$ python -q
>>> import numpy as np
>>> np.set_printoptions(precision=4, suppress=True, linewidth=140, legacy="1.25")
>>> tidy = lambda a: np.round(a, 4) + 0
>>> data = np.load("test18.npy")
>>> data
array([[-0.8,  1.2, -2. ],
       [-0.8,  0.1,  1.5],
       [ 0.7, -1.8, -8. ],
       [ 1.1,  1.2,  2. ],
       [ 0.3,  1.7, -1.5],
       [-0.2,  0.8,  4.5]])
>>> Y = data / np.linalg.norm(data, axis=1)
Traceback (most recent call last):
  File "<python-input-5>", line 1, in <module>
    Y = data / np.linalg.norm(data, axis=1)
        ~~~~~^~~~~~~~~~~~~~~~~~~~~~~~~~~~~~
ValueError: operands could not be broadcast together with shapes (6,3) (6,) 
>>> Y = data / np.linalg.norm(data, axis=1, keepdims=True)
>>> cov = Y @ Y.T
>>> tidy(cov[2])
array([ 0.6544, -0.909 ,  1.    , -0.8194,  0.4862, -0.9981])
>>> (cov - 2 * np.eye(6)).round(6).argmax(axis=1)
array([4, 5, 0, 5, 0, 1])
>>> tidy(cov)
array([[ 1.    , -0.5335,  0.6544, -0.541 ,  0.8512, -0.6985],
       [-0.5335,  1.    , -0.909 ,  0.5101, -0.5957,  0.8972],
       [ 0.6544, -0.909 ,  1.    , -0.8194,  0.4862, -0.9981],
       [-0.541 ,  0.5101, -0.8194,  1.    , -0.1068,  0.8256],
       [ 0.8512, -0.5957,  0.4862, -0.1068,  1.    , -0.5209],
       [-0.6985,  0.8972, -0.9981,  0.8256, -0.5209,  1.    ]])
>>> tidy(np.degrees(np.arccos(np.clip(cov[2, 5], -1, 1))))
176.4837
>>> (np.abs(cov) > 0.9).astype(int)
array([[1, 0, 0, 0, 0, 0],
       [0, 1, 1, 0, 0, 0],
       [0, 1, 1, 0, 0, 1],
       [0, 0, 0, 1, 0, 0],
       [0, 0, 0, 0, 1, 0],
       [0, 0, 1, 0, 0, 1]])
>>> f, g = data[5], data[4]
>>> f @ g
-5.45
>>> pr = (f @ g) / (f @ f) * f
>>> np.linalg.matrix_rank(np.outer(f, g))
1
>>> tidy(g - pr)
array([ 0.2479,  1.9083, -0.3282])
>>> tidy(np.outer(f, g))
array([[-0.06, -0.34,  0.3 ],
       [ 0.24,  1.36, -1.2 ],
       [ 1.35,  7.65, -6.75]])
>>> tidy(pr)
array([ 0.0521, -0.2083, -1.1718])
>>> Q, vecs = np.linalg.qr(data[:, :2])[0], np.linalg.qr(data[:, 2:])[0]
>>> s = np.linalg.svd(Q.T @ vecs, compute_uv=False)
>>> tidy(np.linalg.norm(Q @ Q.T - vecs @ vecs.T, 2))
1.0
>>> tidy(np.degrees(np.arccos(s.clip(0, 1))))
array([56.9272])
>>> mat = np.array([[-1, -3, 1, 2], [-1, -3, 1, 2], [2, -2, -1, 2], [2, -3, -2, -3]])
>>> np.unique(mat.round(6), axis=0).shape
(3, 4)
>>> np.abs(np.diag(np.linalg.qr(mat)[1])) > 1e-9
array([ True,  True,  True, False])
>>> tidy(np.trace(np.linalg.pinv(mat) @ mat))
3.0
>>> feats = np.load("block5.npy")
>>> feats
array([[  6,   6,   9,   4,   4,   6],
       [ -9,  -3, -15,  -6,  -2, -10],
       [  6,  15,  12,   4,  10,   8],
       [  6,   6,   9,   6,   6,   9],
       [ -9,  -3, -15,  -9,  -3, -15],
       [  6,  15,  12,   6,  15,  12]])
>>> theta = np.radians(72)
>>> r_ = np.eye(6)
>>> r_[2, 2] = r_[0, 0] = np.cos(theta)
>>> r_[2, 0], r_[0, 2] = -np.sin(theta), np.sin(theta)
>>> tidy(r_)
array([[ 0.309 ,  0.    ,  0.9511,  0.    ,  0.    ,  0.    ],
       [ 0.    ,  1.    ,  0.    ,  0.    ,  0.    ,  0.    ],
       [-0.9511,  0.    ,  0.309 ,  0.    ,  0.    ,  0.    ],
       [ 0.    ,  0.    ,  0.    ,  1.    ,  0.    ,  0.    ],
       [ 0.    ,  0.    ,  0.    ,  0.    ,  1.    ,  0.    ],
       [ 0.    ,  0.    ,  0.    ,  0.    ,  0.    ,  1.    ]])
>>> Y = feats @ r_.T
>>> tidy(np.abs(Y - feats).max(axis=0))
array([ 8.047 ,  0.    , 18.9243,  0.    ,  0.    ,  0.    ])
>>> tidy(np.linalg.det(r_)), tidy(np.trace(r_))
(1.0, 4.618)
>>> np.allclose(feats @ feats.T, Y @ Y.T)
True
>>> tidy(np.linalg.svd(feats, compute_uv=False)), tidy(np.linalg.svd(Y, compute_uv=False))
(array([52.0704, 16.2871,  5.0872,  1.5912,  1.4045,  0.1372]), array([52.0704, 16.2871,  5.0872,  1.5912,  1.4045,  0.1372]))
>>> tidy(Y)
array([[ 10.4136,   6.    ,  -2.9252,   4.    ,   4.    ,   6.    ],
       [-17.047 ,  -3.    ,   3.9243,  -6.    ,  -2.    , -10.    ],
       [ 13.2668,  15.    ,  -1.9981,   4.    ,  10.    ,   8.    ],
       [ 10.4136,   6.    ,  -2.9252,   6.    ,   6.    ,   9.    ],
       [-17.047 ,  -3.    ,   3.9243,  -9.    ,  -3.    , -15.    ],
       [ 13.2668,  15.    ,  -1.9981,   6.    ,  15.    ,  12.    ]])
>>> cov = Y.T @ Y
>>> np.allclose(cov, cov.T)
True
>>> np.trace(cov), (Y ** 2).sum()
(3007.0, 3007.0)
>>> tidy(cov)
array([[1150.1019,  625.2487, -247.7347,  492.5089,  521.0406,  847.7148],
       [ 625.2487,  540.    , -118.5918,  255.    ,  450.    ,  465.    ],
       [-247.7347, -118.5918,   55.8981, -108.097 ,  -98.8265, -181.9468],
       [ 492.5089,  255.    , -108.097 ,  221.    ,  221.    ,  377.    ],
       [ 521.0406,  450.    ,  -98.8265,  221.    ,  390.    ,  403.    ],
       [ 847.7148,  465.    , -181.9468,  377.    ,  403.    ,  650.    ]])
>>> E = np.load("run1.npy")
>>> E
array([[-7,  9,  9, -5],
       [ 0,  0,  0,  0],
       [ 0,  9,  0,  2],
       [-7,  9,  9, -5],
       [ 0,  9,  0,  2],
       [-1,  2,  3, -5],
       [-8, 12, 10, -8],
       [-1,  2,  3, -5],
       [ 0,  0,  0,  0],
       [ 0,  0,  0,  0],
       [-1,  2,  3, -5]])
>>> Xc = (E - E.mean(axis=0)) / E.std(axis=0)
>>> tidy(Xc.std(axis=0))
array([1., 1., 1., 1.])
>>> c = np.linalg.lstsq(np.delete(Xc, 1, axis=1), Xc[:, 1])[0]
>>> tidy(1 - np.var(Xc[:, 1] - np.delete(Xc, 1, axis=1) @ c))
0.6931
>>> np.abs(c).argmax()
1
>>> x = np.array([0, 0, 3, 1])
>>> rhs = E @ x
>>> tidy(np.linalg.lstsq(E, rhs)[0])
array([0., 0., 3., 1.])
>>> rhs
array([22,  0,  2, 22,  2,  4, 22,  4,  0,  0,  4])
>>> rng = np.random.default_rng(22004)
>>> rhs = rhs + 0.3 * rng.normal(size=11)
>>> tidy(rhs)
array([21.8833, -0.0957,  1.3117, 21.9529,  2.1216,  3.6935, 21.9335,  4.2032,  0.369 , -0.1284,  3.8359])
>>> c, *_ = np.linalg.lstsq(E, rhs)
>>> [round(float(np.linalg.norm(np.linalg.solve(E.T @ E + lam * np.eye(4), E.T @ rhs))), 2) for lam in (0, 1, 10, 100)]
[3.08, 2.16, 1.68, 1.15]
>>> Y = np.c_[E[:, :1] @ np.array([[-3]]), np.array([-1, -1, 2, 0, -2, -1, 1, -1, 1, 1, 2])]
>>> Y
array([[21, -1],
       [ 0, -1],
       [ 0,  2],
       [21,  0],
       [ 0, -2],
       [ 3, -1],
       [24,  1],
       [ 3, -1],
       [ 0,  1],
       [ 0,  1],
       [ 3,  2]])
>>> tidy(np.linalg.norm(np.linalg.qr(E)[0].T @ Y, axis=0) ** 2 / ((Y ** 2).sum(axis=0) + 1e-12))
array([1.    , 0.0789])
>>> tidy(np.linalg.norm(Y - E @ np.linalg.lstsq(E, Y)[0], axis=0))
array([0.    , 4.1833])
>>> tidy(np.linalg.lstsq(E, Y[:, 0])[0])
array([-3.,  0.,  0.,  0.])
>>> np.linalg.matrix_rank(Y)
2
>>> hat = E @ np.linalg.solve(E.T @ E, E.T)
>>> tidy(np.trace(hat))
4.0
>>> tidy(hat)
array([[0.5   , 0.    , 0.    , 0.5   , 0.    , 0.    , 0.    , 0.    , 0.    , 0.    , 0.    ],
       [0.    , 0.    , 0.    , 0.    , 0.    , 0.    , 0.    , 0.    , 0.    , 0.    , 0.    ],
       [0.    , 0.    , 0.5   , 0.    , 0.5   , 0.    , 0.    , 0.    , 0.    , 0.    , 0.    ],
       [0.5   , 0.    , 0.    , 0.5   , 0.    , 0.    , 0.    , 0.    , 0.    , 0.    , 0.    ],
       [0.    , 0.    , 0.5   , 0.    , 0.5   , 0.    , 0.    , 0.    , 0.    , 0.    , 0.    ],
       [0.    , 0.    , 0.    , 0.    , 0.    , 0.3333, 0.    , 0.3333, 0.    , 0.    , 0.3333],
       [0.    , 0.    , 0.    , 0.    , 0.    , 0.    , 1.    , 0.    , 0.    , 0.    , 0.    ],
       [0.    , 0.    , 0.    , 0.    , 0.    , 0.3333, 0.    , 0.3333, 0.    , 0.    , 0.3333],
       [0.    , 0.    , 0.    , 0.    , 0.    , 0.    , 0.    , 0.    , 0.    , 0.    , 0.    ],
       [0.    , 0.    , 0.    , 0.    , 0.    , 0.    , 0.    , 0.    , 0.    , 0.    , 0.    ],
       [0.    , 0.    , 0.    , 0.    , 0.    , 0.3333, 0.    , 0.3333, 0.    , 0.    , 0.3333]])
>>> tidy(hat @ E[:, 3])
array([-5.,  0.,  2., -5.,  2., -5., -8., -5.,  0.,  0., -5.])
>>> tidy(np.diag(hat))
array([0.5   , 0.    , 0.5   , 0.5   , 0.5   , 0.3333, 1.    , 0.3333, 0.    , 0.    , 0.3333])
>>> np.allclose(hat @ hat, hat)
True
>>> lab = E[:, 1] > np.median(E[:, 1])
>>> f = E[lab].mean(axis=0) - E[~lab].mean(axis=0)
>>> ((E - E.mean(axis=0)) @ f > 0).astype(int)
array([1, 0, 1, 1, 1, 0, 1, 0, 0, 0, 0])
>>> tidy(f)
array([-3.9,  8.6,  4.1, -0.3])
>>> A = np.loadtxt("m.csv", delimiter=",")
>>> A
array([[ 3.3,  0. ,  0.8],
       [ 0.3,  0.5,  0.2],
       [ 0. ,  0.9, -0.2],
       [ 2.4,  0.7, -0.1],
       [ 0.3, -1.5, -1.4],
       [ 0.6, -1.6, -1.5]])
>>> hat = A @ np.linalg.solve(A.T @ A, A.T)
>>> tidy(np.diag(hat))
array([0.845 , 0.056 , 0.4711, 0.6516, 0.4438, 0.5326])
>>> tidy((np.eye(6) - hat) @ A)
array([[0., 0., 0.],
       [0., 0., 0.],
       [0., 0., 0.],
       [0., 0., 0.],
       [0., 0., 0.],
       [0., 0., 0.]])
>>> np.linalg.matrix_rank(np.eye(6) - hat)
3
>>> np.trace(hat)
3.0
>>> np.allclose(hat @ hat, hat)
True
>>> Uu, s, Vh = np.linalg.svd(A, full_matrices=False)
>>> np.abs(Uu[:, 0]).round(6).argmax()
0
>>> Uu.shape, s.shape, Vh.shape
((6, 3), (3,), (3, 3))
>>> tidy(s)
array([4.1672, 3.1472, 1.1045])
>>> tidy(np.abs(Vh[0]))
array([0.989 , 0.0854, 0.1206])
>>> x = np.array([-1, 2, 0])
>>> rhs = A @ x
>>> tidy(rhs)
array([-3.3,  0.7,  1.8, -1. , -3.3, -3.8])
>>> tidy(np.linalg.lstsq(A, rhs)[0])
array([-1.,  2.,  0.])
>>> tidy(np.linalg.solve(A.T @ A, A.T @ rhs))
array([-1.,  2.,  0.])
>>> tidy(np.linalg.pinv(A) @ A)
array([[1., 0., 0.],
       [0., 1., 0.],
       [0., 0., 1.]])
>>> rhs = rhs + 0.1 * rng.normal(size=6)
>>> tidy(rhs)
array([-3.256 ,  0.7497,  1.9782, -0.9875, -3.1369, -3.8567])
>>> c, *_ = np.linalg.lstsq(A, rhs)
>>> tidy(np.linalg.norm(rhs - A @ c))
0.2191
>>> tidy(A.T @ (rhs - A @ c))
array([0., 0., 0.])
>>> [round(float(np.linalg.norm(np.linalg.solve(A.T @ A + lam * np.eye(3), A.T @ rhs))), 2) for lam in (0, 1, 10, 100)]
[2.29, 1.84, 0.98, 0.19]
>>> tidy(c)
array([-0.9838,  2.0666, -0.0897])
>>> lab = rng.permutation(3)
>>> Y = A[:, lab] * rng.choice([-1, 1], 3)
>>> Y
array([[-0. , -3.3, -0.8],
       [-0.5, -0.3, -0.2],
       [-0.9, -0. ,  0.2],
       [-0.7, -2.4,  0.1],
       [ 1.5, -0.3,  1.4],
       [ 1.6, -0.6,  1.5]])
>>> Uu, _, Vh = np.linalg.svd(A.T @ Y)
>>> lab
array([1, 0, 2])
>>> lab = rng.integers(0, 2, 5)
>>> F = np.triu((lab[:, None] == lab) & (rng.random((5, 5)) < 0.8), 1).astype(int)
>>> F += F.T
>>> F
array([[0, 0, 1, 0, 1],
       [0, 0, 1, 0, 1],
       [1, 1, 0, 0, 0],
       [0, 0, 0, 0, 0],
       [1, 1, 0, 0, 0]])
>>> np.linalg.matrix_rank(F, rtol=0.1)
2
>>> tidy(np.linalg.norm(F, 2) / np.linalg.norm(F))
0.7071
